% python3 -q
>>> import numpy as np
>>> import numpy.linalg as la
>>> np.set_printoptions(precision=2, suppress=True, linewidth=140)
>>> rng = np.random.default_rng(8593)
>>> th = np.sort(rng.uniform(-2, 2, 14))
>>> A = np.c_[th, th ** 2, th ** 3] @ np.array([[-4, -4, 6, 6, 5, -8, 5, 8, 2, 3, 8, -8, 3, 5],
...     [-8, -7, -5, -7, -7, 8, -3, -8, -4, -3, 3, 8, 4, 6],
...     [9, 0, -8, 4, 3, 9, -5, 7, 4, -4, -2, 2, 5, -7]])
>>> A
array([[-76.81, -16.53,  22.37, -60.29, -52.12, -14.73,  12.09, -86.36, -42.64,   9.47,   8.1 ,  29.49, -23.47,  55.49],
       [-74.93, -16.18,  21.45, -59.12, -51.14, -13.86,  11.54, -84.61, -41.72,   9.05,   7.72,  29.22, -22.84,  54.07],
       [-47.68, -10.85,   8.96, -41.77, -36.38,  -2.33,   3.95, -58.8 , -28.18,   3.26,   2.47,  24.42, -14.02,  33.59],
       [-26.81,  -6.34,   0.89, -27.5 , -24.13,   4.49,  -0.84, -37.98, -17.48,  -0.37,  -1.14,  19.14,  -7.76,  18.07],
       [-26.79,  -6.33,   0.88, -27.49, -24.12,   4.49,  -0.84, -37.96, -17.47,  -0.38,  -1.14,  19.13,  -7.75,  18.06],
       [-18.5 ,  -4.38,  -1.67, -21.35, -18.8 ,   6.3 ,  -2.29, -29.16, -13.04,  -1.47,  -2.35,  16.3 ,  -5.45,  11.98],
       [-13.57,  -3.15,  -2.88, -17.46, -15.41,   6.95,  -2.94, -23.65, -10.32,  -1.95,  -2.94,  14.26,  -4.15,   8.41],
       [ -2.62,  -0.18,  -3.71,  -7.22,  -6.38,   5.83,  -3.04,  -9.51,  -3.65,  -2.04,  -3.32,   7.44,  -1.49,   0.8 ],
       [ -0.42,   0.44,  -2.82,  -4.08,  -3.59,   4.13,  -2.27,  -5.33,  -1.86,  -1.5 ,  -2.69,   4.65,  -0.93,  -0.51],
       [ -1.4 ,  -1.49,   1.07,   1.15,   0.87,  -1.37,   1.  ,   1.64,   0.32,   0.5 ,   2.21,  -1.49,   1.12,   1.56],
       [ -1.91, -13.19, -10.67,   3.54,   1.03,  13.57,  -5.12,   8.7 ,   2.81,  -5.96,   9.89,   3.83,  15.3 ,   3.32],
       [  1.99, -17.99, -20.33,   5.12,   1.36,  25.47, -10.8 ,  13.26,   5.16, -11.06,  11.31,   8.52,  23.34,   0.59],
       [ 12.28, -25.8 , -40.06,   8.89,   2.7 ,  49.5 , -22.62,  23.07,  10.49, -21.4 ,  12.39,  17.75,  38.61,  -7.03],
       [ 21.24, -30.86, -55.11,  12.12,   4.13,  67.69, -31.73,  30.91,  14.87, -29.23,  12.43,  24.55,  49.76, -13.8 ]])
>>> # looks like rank 3
>>> idx = rng.permutation(14)
>>> idx
array([11,  2,  0, 13,  1,  3,  6,  5,  9, 10,  8,  7,  4, 12])
>>> M2 = A[idx][:, idx]
>>> round(la.det(M2), 2), round(float(la.det(A[idx])), 2)
(np.float64(0.0), 0.0)
